In [1]: import numpy as np

In [2]: np.set_printoptions(precision=2, suppress=True, linewidth=100)

In [3]: K = np.load("a.npy")

In [4]: K
Out[4]: 
array([[-12.,   8.,   3.,   7.],
       [-12.,   9.,   0.,   6.],
       [ -8.,   4.,  -1.,   4.],
       [ -6.,   4.,   6.,   5.]])

In [5]: U, sig, Vh = np.linalg.svd(K)

In [6]: sig
Out[6]: array([26.43,  6.02,  1.5 ,  0.08])

In [7]: M2 = U[:, :3] @ np.diag(sig[:3]) @ Vh[:3]

In [8]: np.linalg.matrix_rank(M2)
Out[8]: np.int64(3)

In [9]: np.trace(K)
Out[9]: np.float64(1.0)

In [10]: np.sort(np.abs(np.linalg.eigvals(K)))
Out[10]: array([1., 2., 3., 3.])

In [11]: assert K == K.T
Traceback (most recent call last):
  Cell In[11], line 1
    assert K == K.T
ValueError: The truth value of an array with more than one element is ambiguous. Use a.any() or a.all()


In [12]: (K - K.T) / 2
Out[12]: 
array([[  0. ,  10. ,   5.5,   6.5],
       [-10. ,   0. ,  -2. ,   1. ],
       [ -5.5,   2. ,   0. ,  -1. ],
       [ -6.5,  -1. ,   1. ,   0. ]])

In [13]: (K + K.T) / 2
Out[13]: 
array([[-12. ,  -2. ,  -2.5,   0.5],
       [ -2. ,   9. ,   2. ,   5. ],
       [ -2.5,   2. ,  -1. ,   5. ],
       [  0.5,   5. ,   5. ,   5. ]])

In [14]: np.allclose(K @ K.T, K.T @ K)
Out[14]: False

In [15]: K.inv()
Traceback (most recent call last):
  Cell In[15], line 1
    K.inv()
AttributeError: 'numpy.ndarray' object has no attribute 'inv'


In [16]: M2 = np.array([[-3, 4, -7], [1, -3, -6]])

In [17]: Z = np.kron(M2, K)

In [18]: Z
Out[18]: 
array([[ 36., -24.,  -9., -21., -48.,  32.,  12.,  28.,  84., -56., -21., -49.],
       [ 36., -27.,  -0., -18., -48.,  36.,   0.,  24.,  84., -63.,  -0., -42.],
       [ 24., -12.,   3., -12., -32.,  16.,  -4.,  16.,  56., -28.,   7., -28.],
       [ 18., -12., -18., -15., -24.,  16.,  24.,  20.,  42., -28., -42., -35.],
       [-12.,   8.,   3.,   7.,  36., -24.,  -9., -21.,  72., -48., -18., -42.],
       [-12.,   9.,   0.,   6.,  36., -27.,  -0., -18.,  72., -54.,  -0., -36.],
       [ -8.,   4.,  -1.,   4.,  24., -12.,   3., -12.,  48., -24.,   6., -24.],
       [ -6.,   4.,   6.,   5.,  18., -12., -18., -15.,  36., -24., -36., -30.]])

In [19]: Z.shape
Out[19]: (8, 12)
